$ python3 -q
>>> import numpy as np
>>> np.set_printoptions(precision=2, suppress=True, linewidth=100)
>>> r0 = np.array([-7, -3, 7, -2, -9]) + 0.5
>>> m1 = np.outer(r0, r0) / (r0 @ r0)
>>> m1
array([[ 0.24,  0.09, -0.27,  0.05,  0.31],
       [ 0.09,  0.03, -0.1 ,  0.02,  0.12],
       [-0.27, -0.1 ,  0.31, -0.06, -0.36],
       [ 0.05,  0.02, -0.06,  0.01,  0.07],
       [ 0.31,  0.12, -0.36,  0.07,  0.4 ]])
>>> # a projection of rank 1
>>> P = np.triu(np.array([[0, 0, 2, 1, 3],
...     [2, 0, 2, 2, 3],
...     [1, 2, 0, 3, 1],
...     [2, 0, 2, 3, 2],
...     [3, 2, 1, 1, 3]]), 1) + np.eye(5)
>>> other = P @ m1 @ np.linalg.inv(P)
>>> round(np.trace(other), 2), round(np.trace(m1), 2)
(np.float64(1.0), np.float64(1.0))
>>> np.round(np.poly(other), 2) + 0
array([ 1., -1.,  0.,  0.,  0.,  0.])
>>> left, sigma, VT = np.linalg.svd(m1)
>>> V = VT[:(sigma > 1e-8).sum()]
>>> rng = np.random.default_rng(22081)
>>> x = m1[4] + -1 * m1[0] + rng.integers(2) * np.eye(5)[3]
>>> x
array([ 0.07,  0.03, -0.08,  1.02,  0.09])
>>> np.diag(V.T @ V)
array([0.24, 0.03, 0.31, 0.01, 0.4 ])
>>> round(float(np.linalg.norm(x - V.T @ V @ x)), 2)
0.99
>>> other = m1 / np.linalg.norm(m1, axis=1, keepdims=True)
>>> gram = other @ other.T
>>> gram[0]
array([ 1.,  1., -1.,  1.,  1.])
>>> gram
array([[ 1.,  1., -1.,  1.,  1.],
       [ 1.,  1., -1.,  1.,  1.],
       [-1., -1.,  1., -1., -1.],
       [ 1.,  1., -1.,  1.,  1.],
       [ 1.,  1., -1.,  1.,  1.]])
>>> round(np.degrees(np.arccos(np.clip(gram[0, 3], -1, 1))), 2)
np.float64(0.0)
>>> np.argwhere(np.triu(np.abs(gram) > 0.95, 1))
array([[0, 1],
       [0, 2],
       [0, 3],
       [0, 4],
       [1, 2],
       [1, 3],
       [1, 4],
       [2, 3],
       [2, 4],
       [3, 4]])
>>> K = np.load("run16.npy")
>>> K
array([[ -8,   0,  -4,  -8,   4,   0,   4],
       [-10,   0,  -5, -10,   5,   0,   5],
       [  0,   0,   0,   0,   0,   0,   0]])
>>> # columns 0 and 3 are equal
>>> round(np.linalg.norm(K, "nuc"), 2)
np.float64(21.24)
>>> K[2] @ K[0]
np.int64(0)
>>> left, sigma, VT = np.linalg.svd(K)
>>> V = VT[:(sigma > 1e-8).sum()]
>>> x = K[1] + -3 * K[0] + rng.integers(2) * np.eye(7)[1]
>>> x
array([14.,  0.,  7., 14., -7.,  0., -7.])
>>> round(float(np.linalg.norm(x - V.T @ V @ x)), 2)
0.0
>>> np.allclose(V.T @ V @ x, x)
True
>>> np.linalg.matrix_rank(np.vstack([K, x]))
np.int64(1)
>>> V.T @ V
array([[ 0.36,  0.  ,  0.18,  0.36, -0.18,  0.  , -0.18],
       [ 0.  ,  0.  ,  0.  ,  0.  ,  0.  ,  0.  ,  0.  ],
       [ 0.18,  0.  ,  0.09,  0.18, -0.09,  0.  , -0.09],
       [ 0.36,  0.  ,  0.18,  0.36, -0.18,  0.  , -0.18],
       [-0.18,  0.  , -0.09, -0.18,  0.09,  0.  ,  0.09],
       [ 0.  ,  0.  ,  0.  ,  0.  ,  0.  ,  0.  ,  0.  ],
       [-0.18,  0.  , -0.09, -0.18,  0.09,  0.  ,  0.09]])
>>> np.unique(K.round(6), axis=0).shape
(3, 7)
>>> np.linalg.lstsq(K[:-1].T, K[-1])[2]
np.int32(1)
>>> K @ np.linalg.pinv(K) @ K
array([[ -8.,   0.,  -4.,  -8.,   4.,   0.,   4.],
       [-10.,   0.,  -5., -10.,   5.,   0.,   5.],
       [  0.,   0.,   0.,   0.,   0.,   0.,   0.]])
>>> np.round(np.trace(np.linalg.pinv(K) @ K), 2)
np.float64(1.0)
>>> np.allclose(K[:-1].T @ np.linalg.lstsq(K[:-1].T, K[-1])[0], K[-1])
True
>>> rk = np.linalg.matrix_rank(K)
>>> rk
np.int64(1)
>>> null = np.linalg.svd(K)[2][rk:].T
>>> [int(np.linalg.matrix_rank(np.delete(K, i, axis=0))) for i in range(3)]
[1, 1, 1]
>>> [int(np.linalg.matrix_rank(K[:i])) for i in range(1, len(K) + 1)]
[1, 1, 1]
>>> [int(np.linalg.matrix_rank(K[:, :j + 1])) for j in range(7)]
[1, 1, 1, 1, 1, 1, 1]
>>> np.round(null @ null.T, 2) + 0
array([[ 0.64,  0.  , -0.18, -0.36,  0.18,  0.  ,  0.18],
       [ 0.  ,  1.  ,  0.  ,  0.  ,  0.  ,  0.  ,  0.  ],
       [-0.18,  0.  ,  0.91, -0.18,  0.09,  0.  ,  0.09],
       [-0.36,  0.  , -0.18,  0.64,  0.18,  0.  ,  0.18],
       [ 0.18,  0.  ,  0.09,  0.18,  0.91,  0.  , -0.09],
       [ 0.  ,  0.  ,  0.  ,  0.  ,  0.  ,  1.  ,  0.  ],
       [ 0.18,  0.  ,  0.09,  0.18, -0.09,  0.  ,  0.91]])
>>> T = np.stack([m1, 3 * m1, m1[::-1]])
>>> np.einsum("bij,cij->bc", T, T)
array([[1.  , 3.  , 0.97],
       [3.  , 9.  , 2.92],
       [0.97, 2.92, 1.  ]])
>>> np.linalg.matrix_rank(T)
array([1, 1, 1])
>>> np.round(np.linalg.det(T), 2) + 0
array([0., 0., 0.])
>>> A = np.load("sample17.npy")
>>> A
array([[ 0.89,  1.27,  0.09,  1.67,  2.81],
       [-2.42, -2.04,  0.13, -2.78, -2.61],
       [-1.54, -1.2 , -0.18, -1.8 , -2.29],
       [ 0.73,  0.32,  0.11,  0.72,  0.65],
       [-0.17,  0.7 , -0.02,  0.31,  0.49],
       [ 0.52,  1.02,  0.06,  0.92,  1.06],
       [-1.31, -1.85, -0.13, -2.75, -2.4 ],
       [ 0.13, -0.61,  0.44, -0.37, -0.94],
       [ 2.65,  2.13, -0.15,  3.66,  3.67],
       [ 1.22,  1.07,  0.16,  1.4 ,  1.55],
       [ 2.35,  2.25, -0.18,  3.99,  3.69],
       [-1.  , -1.07, -0.17, -1.79, -1.93],
       [ 2.32,  2.19,  0.13,  3.23,  3.66],
       [ 1.12,  0.78,  0.02,  1.62,  2.21],
       [ 1.38,  1.43,  0.39,  2.36,  1.96],
       [-0.62,  0.25, -0.06, -0.43, -0.81],
       [ 2.2 ,  2.47, -0.04,  3.29,  3.25],
       [-0.13,  0.22,  0.15, -0.26, -0.08],
       [ 0.98,  0.79,  0.04,  2.49,  2.09],
       [ 0.43,  0.89, -0.37,  0.11,  0.74],
       [ 0.26,  0.27, -0.05,  0.3 , -0.3 ],
       [ 0.93,  2.2 , -0.13,  2.66,  3.05],
       [-2.13, -2.25, -0.06, -3.8 , -3.29],
       [-3.43, -4.12,  0.08, -6.36, -5.47],
       [ 0.24,  0.76,  0.04,  1.11,  0.59],
       [-0.55, -0.37,  0.47, -0.52, -0.26],
       [-1.06, -0.96, -0.31, -0.98, -1.8 ],
       [-1.05, -0.66, -0.08, -1.29, -1.24],
       [-0.82, -0.63,  0.25, -0.43, -1.15],
       [-2.25, -2.09,  0.04, -3.26, -2.35],
       [-0.14,  0.19,  0.  ,  0.05, -0.31],
       [-1.68, -1.71, -0.11, -3.1 , -2.95],
       [ 2.78,  2.54, -0.28,  4.09,  3.53]])
>>> d = np.linalg.norm(A[:, None] - A[None], axis=-1)
>>> (d + 1e9 * np.eye(33)).round(6).argmin(axis=1)
array([13, 29, 11, 24, 19, 24, 31, 28, 10, 13,  8,  2, 16,  9, 18, 30, 12, 30, 14,  4, 30,  0, 31,
       22,  5, 17, 27, 26, 27,  1, 17,  6, 10])
>>> d.mean(axis=1).argmax()
np.int64(23)
>>> d[23].round(6).argsort(kind="stable")[:4]
array([23, 22, 29, 31])
>>> d[:5, :5]
array([[0.  , 8.43, 7.08, 2.55, 2.95],
       [8.43, 0.  , 1.62, 6.19, 5.63],
       [7.08, 1.62, 0.  , 4.75, 4.21],
       [2.55, 6.19, 4.75, 0.  , 1.08],
       [2.95, 5.63, 4.21, 1.08, 0.  ]])
>>> np.linalg.cond(K) > 100
np.True_
>>> np.round(np.linalg.norm(K, 2) / np.linalg.norm(K), 2)
np.float64(1.0)
>>> np.linalg.matrix_rank(K, rtol=0.1)
np.int64(1)
>>> np.argsort(-np.linalg.norm(K, axis=0).round(6), kind="stable")[:3]
array([0, 3, 2])
>>> [round(float(x), 2) for x in np.linalg.svd(K, compute_uv=False)[:3]]
[21.24, 0.0, 0.0]
>>> other = np.array([[-1, -1], [-3, 5]])
>>> arr = np.kron(np.eye(2, dtype=int), other)
>>> arr
array([[-1, -1,  0,  0],
       [-3,  5,  0,  0],
       [ 0,  0, -1, -1],
       [ 0,  0, -3,  5]])
>>> Q, V = np.linalg.qr(arr[:, :2])[0], np.linalg.qr(arr[:, 2:])[0]
>>> sigma = np.linalg.svd(Q.T @ V, compute_uv=False)
>>> np.degrees(np.arccos(sigma.clip(0, 1)))
array([90., 90.])
>>> sigma.round(2) + 0
array([0., 0.])
